% ipython --no-banner

In [1]: import numpy as np

In [2]: import numpy.linalg as la

In [3]: np.set_printoptions(precision=2, suppress=True, linewidth=140)

In [4]: rd = lambda a: np.round(a, 2) + 0

In [5]: F = np.load("a.npy")

In [6]: F
Out[6]: 
array([[  1,   1,  -2,   2,   2,  -1,  -1,   0,   1],
       [  3,   0,   0,   2,   4,  -1,  -1,   1,  -1],
       [  5,   2,   2,   0,   3,  -3,  -3,  -1,  -2],
       [  5,   2,   2,  -1,   3,  -2,  -2,  -3,   0],
       [  3,   0,   3,  -2,   2,   0,  -1,  -3,   1],
       [  3,   2,   4,   0,   1,  -2,   1,  -1,  -1],
       [  4,   1,   4,   2,   1,  -3,   2,  -3,  -1],
       [  2,   0,   3,   2,  -1,  -4,   3,  -4,   1],
       [  0,  -1,   4,   4,   0,  -4,   5,  -2,   3],
       [  0,  -3,   4,   4,  -1,  -2,   3,  -2,   3],
       [ -1,  -3,   5,   5,  -2,   0,   4,  -4,   5],
       [  1,  -2,   6,   3,   0,  -1,   3,  -4,   6],
       [  0,  -1,   4,   3,  -2,  -2,   4,  -6,   6],
       [  0,   0,   3,   1,  -4,  -1,   5,  -8,   7],
       [ -2,  -2,   5,   1,  -3,  -2,   3, -10,   5],
       [ -3,   0,   6,   3,  -5,  -4,   1,  -8,   4],
       [ -1,   2,   7,   2,  -5,  -6,   3,  -6,   6],
       [  1,   1,   6,   3,  -4,  -6,   1,  -5,   7],
       [ -1,   3,   7,   5,  -5,  -6,   2,  -6,   6],
       [ -2,   4,   6,   4,  -6,  -7,   4,  -6,   6],
       [ -4,   2,   6,   4,  -4,  -6,   4,  -4,   8],
       [ -2,   1,   6,   5,  -6,  -8,   6,  -3,   8],
       [ -2,   0,   5,   7,  -6, -10,   8,  -3,   7],
       [ -4,  -1,   3,   6,  -6, -11,   9,  -3,   5],
       [ -4,  -1,   3,   6,  -6, -10,  11,  -3,   5],
       [ -5,  -3,   1,   5,  -8, -12,   9,  -5,   3],
       [ -7,  -4,   1,   4,  -6, -12,  11,  -7,   5],
       [ -8,  -3,   1,   3,  -8, -11,  12,  -8,   5],
       [ -9,  -4,   1,   5,  -6, -11,  13,  -9,   5],
       [ -8,  -5,   0,   7,  -8, -12,  15,  -7,   6],
       [ -9,  -5,  -1,   6, -10, -12,  16,  -5,   5],
       [ -8,  -5,  -1,   7,  -8, -11,  16,  -3,   3],
       [-10,  -5,  -1,   7,  -7, -11,  17,  -1,   3],
       [-11,  -6,  -1,   7,  -8, -10,  15,   1,   5],
       [-10,  -6,   1,   9,  -9,  -9,  17,   3,   6],
       [ -9,  -8,   1,   7, -10, -10,  17,   3,   4],
       [-11, -10,   3,   9,  -8, -12,  15,   4,   3],
       [-10, -12,   2,  11,  -7, -11,  13,   2,   4],
       [ -8, -11,   2,  10,  -7, -11,  15,   3,   5],
       [ -6, -10,   1,  11,  -8,  -9,  13,   3,   3],
       [ -7,  -8,   0,  11,  -9, -10,  11,   2,   3],
       [ -5, -10,  -2,  13,  -9,  -8,   9,   4,   3]])

In [7]: D = la.norm(F[:, None] - F[None], axis=-1)

In [8]: rd(D[:5, :5])
Out[8]: 
array([[0.  , 4.24, 7.48, 7.42, 7.48],
       [4.24, 0.  , 5.48, 6.4 , 7.07],
       [7.48, 5.48, 0.  , 3.32, 6.32],
       [7.42, 6.4 , 3.32, 0.  , 4.12],
       [7.48, 7.07, 6.32, 4.12, 0.  ]])

In [9]: np.flatnonzero(D[13] < D.mean() / 2)
Out[9]: array([10, 11, 12, 13, 14, 15, 16])

In [10]: D[13].round(6).argsort(kind="stable")[:4]
Out[10]: array([13, 12, 14, 11])

In [11]: D.shape
Out[11]: (42, 42)
